In [1]: import numpy as np

In [2]: np.set_printoptions(suppress=True, linewidth=200)

In [3]: def rd(a):
   ...:     return np.round(a, 1) + 0
   ...: 

In [4]: mat = np.minimum.outer(np.arange(1, 6), np.arange(1, 6)) * -3

In [5]: print(mat)
[[ -3  -3  -3  -3  -3]
 [ -3  -6  -6  -6  -6]
 [ -3  -6  -9  -9  -9]
 [ -3  -6  -9 -12 -12]
 [ -3  -6  -9 -12 -15]]

In [6]: theta = np.radians(36)

In [7]: R = np.eye(5)

In [8]: R[1, 1] = R[0, 0] = np.cos(theta)

In [9]: R[1, 0], R[0, 1] = -np.sin(theta), np.sin(theta)

In [10]: print(rd(R))
[[ 0.8  0.6  0.   0.   0. ]
 [-0.6  0.8  0.   0.   0. ]
 [ 0.   0.   1.   0.   0. ]
 [ 0.   0.   0.   1.   0. ]
 [ 0.   0.   0.   0.   1. ]]

In [11]: out = mat @ R.T

In [12]: print(np.allclose(np.linalg.norm(mat, axis=1), np.linalg.norm(out, axis=1)))
True

In [13]: print(rd(out))
[[ -4.2  -0.7  -3.   -3.   -3. ]
 [ -6.   -3.1  -6.   -6.   -6. ]
 [ -6.   -3.1  -9.   -9.   -9. ]
 [ -6.   -3.1  -9.  -12.  -12. ]
 [ -6.   -3.1  -9.  -12.  -15. ]]

In [14]: print(rd(np.linalg.svd(mat, compute_uv=False)), rd(np.linalg.svd(out, compute_uv=False)))
[37.   4.3  1.7  1.1  0.8] [37.   4.3  1.7  1.1  0.8]

In [15]: print(rd(np.linalg.det(R)), rd(np.trace(R)))
1.0 4.6

In [16]: vals, vecs = np.linalg.eigh(mat)

In [17]: vec = np.array([2, -1, 1, 3, 3])

In [18]: print(rd(np.linalg.eigvalsh(mat[1:, 1:])))
[-36.   -3.7  -1.4  -0.9]

In [19]: print(rd(vec @ mat @ vec / (vec @ vec)), rd(vals[0]), rd(vals[-1]))
-24.2 -37.0 -0.8

In [20]: print(vec @ mat @ vec)
-582

In [21]: rng = np.random.default_rng(1504)

In [22]: M = np.eye(12, dtype=int)[rng.permutation(12)]

In [23]: print(M)
[[1 0 0 0 0 0 0 0 0 0 0 0]
 [0 0 0 0 0 0 0 0 0 0 0 1]
 [0 0 0 0 0 1 0 0 0 0 0 0]
 [0 0 0 0 0 0 0 0 1 0 0 0]
 [0 0 1 0 0 0 0 0 0 0 0 0]
 [0 0 0 0 0 0 0 0 0 1 0 0]
 [0 1 0 0 0 0 0 0 0 0 0 0]
 [0 0 0 0 0 0 0 1 0 0 0 0]
 [0 0 0 1 0 0 0 0 0 0 0 0]
 [0 0 0 0 0 0 0 0 0 0 1 0]
 [0 0 0 0 0 0 1 0 0 0 0 0]
 [0 0 0 0 1 0 0 0 0 0 0 0]]

In [24]: print(M.T @ M)
[[1 0 0 0 0 0 0 0 0 0 0 0]
 [0 1 0 0 0 0 0 0 0 0 0 0]
 [0 0 1 0 0 0 0 0 0 0 0 0]
 [0 0 0 1 0 0 0 0 0 0 0 0]
 [0 0 0 0 1 0 0 0 0 0 0 0]
 [0 0 0 0 0 1 0 0 0 0 0 0]
 [0 0 0 0 0 0 1 0 0 0 0 0]
 [0 0 0 0 0 0 0 1 0 0 0 0]
 [0 0 0 0 0 0 0 0 1 0 0 0]
 [0 0 0 0 0 0 0 0 0 1 0 0]
 [0 0 0 0 0 0 0 0 0 0 1 0]
 [0 0 0 0 0 0 0 0 0 0 0 1]]

In [25]: print(rd(np.linalg.pinv(M)))
[[1. 0. 0. 0. 0. 0. 0. 0. 0. 0. 0. 0.]
 [0. 0. 0. 0. 0. 0. 1. 0. 0. 0. 0. 0.]
 [0. 0. 0. 0. 1. 0. 0. 0. 0. 0. 0. 0.]
 [0. 0. 0. 0. 0. 0. 0. 0. 1. 0. 0. 0.]
 [0. 0. 0. 0. 0. 0. 0. 0. 0. 0. 0. 1.]
 [0. 0. 1. 0. 0. 0. 0. 0. 0. 0. 0. 0.]
 [0. 0. 0. 0. 0. 0. 0. 0. 0. 0. 1. 0.]
 [0. 0. 0. 0. 0. 0. 0. 1. 0. 0. 0. 0.]
 [0. 0. 0. 1. 0. 0. 0. 0. 0. 0. 0. 0.]
 [0. 0. 0. 0. 0. 1. 0. 0. 0. 0. 0. 0.]
 [0. 0. 0. 0. 0. 0. 0. 0. 0. 1. 0. 0.]
 [0. 1. 0. 0. 0. 0. 0. 0. 0. 0. 0. 0.]]

In [26]: print(rd(np.linalg.norm(M, axis=0)))
[1. 1. 1. 1. 1. 1. 1. 1. 1. 1. 1. 1.]

In [27]: print(rd(np.linalg.det(M)))
1.0

In [28]: print(np.linalg.matrix_power(M, 4))
[[1 0 0 0 0 0 0 0 0 0 0 0]
 [0 0 0 0 0 1 0 0 0 0 0 0]
 [0 0 0 0 0 0 1 0 0 0 0 0]
 [0 0 0 1 0 0 0 0 0 0 0 0]
 [0 0 0 0 0 0 0 0 0 0 1 0]
 [0 1 0 0 0 0 0 0 0 0 0 0]
 [0 0 1 0 0 0 0 0 0 0 0 0]
 [0 0 0 0 0 0 0 1 0 0 0 0]
 [0 0 0 0 0 0 0 0 1 0 0 0]
 [0 0 0 0 0 0 0 0 0 0 0 1]
 [0 0 0 0 1 0 0 0 0 0 0 0]
 [0 0 0 0 0 0 0 0 0 1 0 0]]

In [29]: print(np.allclose(M, M.T))
False

In [30]: print((M - M.T) / 2)
[[ 0.   0.   0.   0.   0.   0.   0.   0.   0.   0.   0.   0. ]
 [ 0.   0.   0.   0.   0.   0.  -0.5  0.   0.   0.   0.   0.5]
 [ 0.   0.   0.   0.  -0.5  0.5  0.   0.   0.   0.   0.   0. ]
 [ 0.   0.   0.   0.   0.   0.   0.   0.   0.   0.   0.   0. ]
 [ 0.   0.   0.5  0.   0.   0.   0.   0.   0.   0.   0.  -0.5]
 [ 0.   0.  -0.5  0.   0.   0.   0.   0.   0.   0.5  0.   0. ]
 [ 0.   0.5  0.   0.   0.   0.   0.   0.   0.   0.  -0.5  0. ]
 [ 0.   0.   0.   0.   0.   0.   0.   0.   0.   0.   0.   0. ]
 [ 0.   0.   0.   0.   0.   0.   0.   0.   0.   0.   0.   0. ]
 [ 0.   0.   0.   0.   0.  -0.5  0.   0.   0.   0.   0.5  0. ]
 [ 0.   0.   0.   0.   0.   0.   0.5  0.   0.  -0.5  0.   0. ]
 [ 0.  -0.5  0.   0.   0.5  0.   0.   0.   0.   0.   0.   0. ]]

In [31]: print(M @ M)
[[1 0 0 0 0 0 0 0 0 0 0 0]
 [0 0 0 0 1 0 0 0 0 0 0 0]
 [0 0 0 0 0 0 0 0 0 1 0 0]
 [0 0 0 1 0 0 0 0 0 0 0 0]
 [0 0 0 0 0 1 0 0 0 0 0 0]
 [0 0 0 0 0 0 0 0 0 0 1 0]
 [0 0 0 0 0 0 0 0 0 0 0 1]
 [0 0 0 0 0 0 0 1 0 0 0 0]
 [0 0 0 0 0 0 0 0 1 0 0 0]
 [0 0 0 0 0 0 1 0 0 0 0 0]
 [0 1 0 0 0 0 0 0 0 0 0 0]
 [0 0 1 0 0 0 0 0 0 0 0 0]]

In [32]: print((np.linalg.matrix_power((M != 0) + (M.T != 0) + np.eye(12), 12) > 0).astype(int))
[[1 0 0 0 0 0 0 0 0 0 0 0]
 [0 1 1 0 1 1 1 0 0 1 1 1]
 [0 1 1 0 1 1 1 0 0 1 1 1]
 [0 0 0 1 0 0 0 0 1 0 0 0]
 [0 1 1 0 1 1 1 0 0 1 1 1]
 [0 1 1 0 1 1 1 0 0 1 1 1]
 [0 1 1 0 1 1 1 0 0 1 1 1]
 [0 0 0 0 0 0 0 1 0 0 0 0]
 [0 0 0 1 0 0 0 0 1 0 0 0]
 [0 1 1 0 1 1 1 0 0 1 1 1]
 [0 1 1 0 1 1 1 0 0 1 1 1]
 [0 1 1 0 1 1 1 0 0 1 1 1]]

In [33]: O, vecs = np.linalg.qr(M[:, :1])[0], np.linalg.qr(M[:, 1:])[0]

In [34]: sigma = np.linalg.svd(O.T @ vecs, compute_uv=False)

In [35]: print(rd(np.linalg.norm(O @ O.T - vecs @ vecs.T, 2)))
1.0

In [36]: print(np.degrees(np.arccos(sigma.clip(0, 1))))
[90.]

In [37]: print((sigma > 0.9).sum())
0

In [38]: vec = np.array([-9, -9, -4, 6, 8, 3, 8, -1, 5, 5, -8, -4])

In [39]: print(rd(np.linalg.det(M)))
1.0

In [40]: print(12 - np.linalg.matrix_rank(M - np.eye(12), tol=1e-8))
4

In [41]: print(M.T @ (M @ vec))
[-9 -9 -4  6  8  3  8 -1  5  5 -8 -4]

In [42]: print([p for p in range(1, 25) if np.allclose(np.linalg.matrix_power(M, p), np.eye(12))])
[8, 16, 24]

In [43]: print(rd(np.abs(np.linalg.eigvals(M))))
[1. 1. 1. 1. 1. 1. 1. 1. 1. 1. 1. 1.]

In [44]: X = np.diag(np.array([4, -1, -1, -1, -3, 1]))

In [45]: print(X)
[[ 4  0  0  0  0  0]
 [ 0 -1  0  0  0  0]
 [ 0  0 -1  0  0  0]
 [ 0  0  0 -1  0  0]
 [ 0  0  0  0 -3  0]
 [ 0  0  0  0  0  1]]

In [46]: C2 = X.T @ X

In [47]: print(np.allclose(C2, C2.T))
True

In [48]: print(rd(np.linalg.svd(X, compute_uv=False) ** 2))
[16.  9.  1.  1.  1.  1.]

In [49]: print(rd(np.linalg.eigvalsh(C2)[::-1]))
[16.  9.  1.  1.  1.  1.]

In [50]: print(np.linalg.matrix_rank(C2))
6

In [51]: print((X @ X.T).shape)
(6, 6)

In [52]: w1 = np.array([[-3, -1, 3],
    ...:     [1, 2, 1],
    ...:     [3, -2, 2],
    ...:     [-3, -3, -3],
    ...:     [-2, -1, 3],
    ...:     [-3, -3, 0]])

In [53]: coef = np.array([1, 3, 1])

In [54]: H = np.maximum(X @ w1 + coef, 0)

In [55]: print((H > 0).astype(int))
[[0 0 1]
 [0 1 0]
 [0 1 0]
 [1 1 1]
 [1 1 0]
 [0 0 1]]

In [56]: print(np.linalg.matrix_rank(H))
3

In [57]: print(H)
[[ 0  0 13]
 [ 0  1  0]
 [ 0  5  0]
 [ 4  6  4]
 [ 7  6  0]
 [ 0  0  1]]

In [58]: Z = np.array([[-2, -9], [-4, 2], [2, -1]])

In [59]: print((H @ Z).round(6).argmax(axis=1))
[0 1 1 0 0 0]

In [60]: print(H @ Z)
[[ 26 -13]
 [ -4   2]
 [-20  10]
 [-24 -28]
 [-38 -51]
 [  2  -1]]

In [61]: print(w1 @ Z)
[[ 16  22]
 [ -8  -6]
 [  6 -33]
 [ 12  24]
 [ 14  13]
 [ 18  21]]

In [62]: vec = np.array([2, 1, 1])

In [63]: rhs = H @ vec

In [64]: print(rd(np.linalg.pinv(H) @ H))
[[1. 0. 0.]
 [0. 1. 0.]
 [0. 0. 1.]]

In [65]: rhs = rhs + 0.3 * rng.normal(size=6)

In [66]: print(rd(rhs))
[13.1  1.   4.8 17.8 20.1  0.9]

In [67]: coef, *_ = np.linalg.lstsq(H, rhs)

In [68]: print(coef.round())
[2. 1. 1.]

In [69]: print([round(float(np.linalg.norm(np.linalg.solve(H.T @ H + lam * np.eye(3), H.T @ rhs))), 2) for lam in (0, 1, 10, 100)])
[2.48, 2.43, 2.21, 1.44]
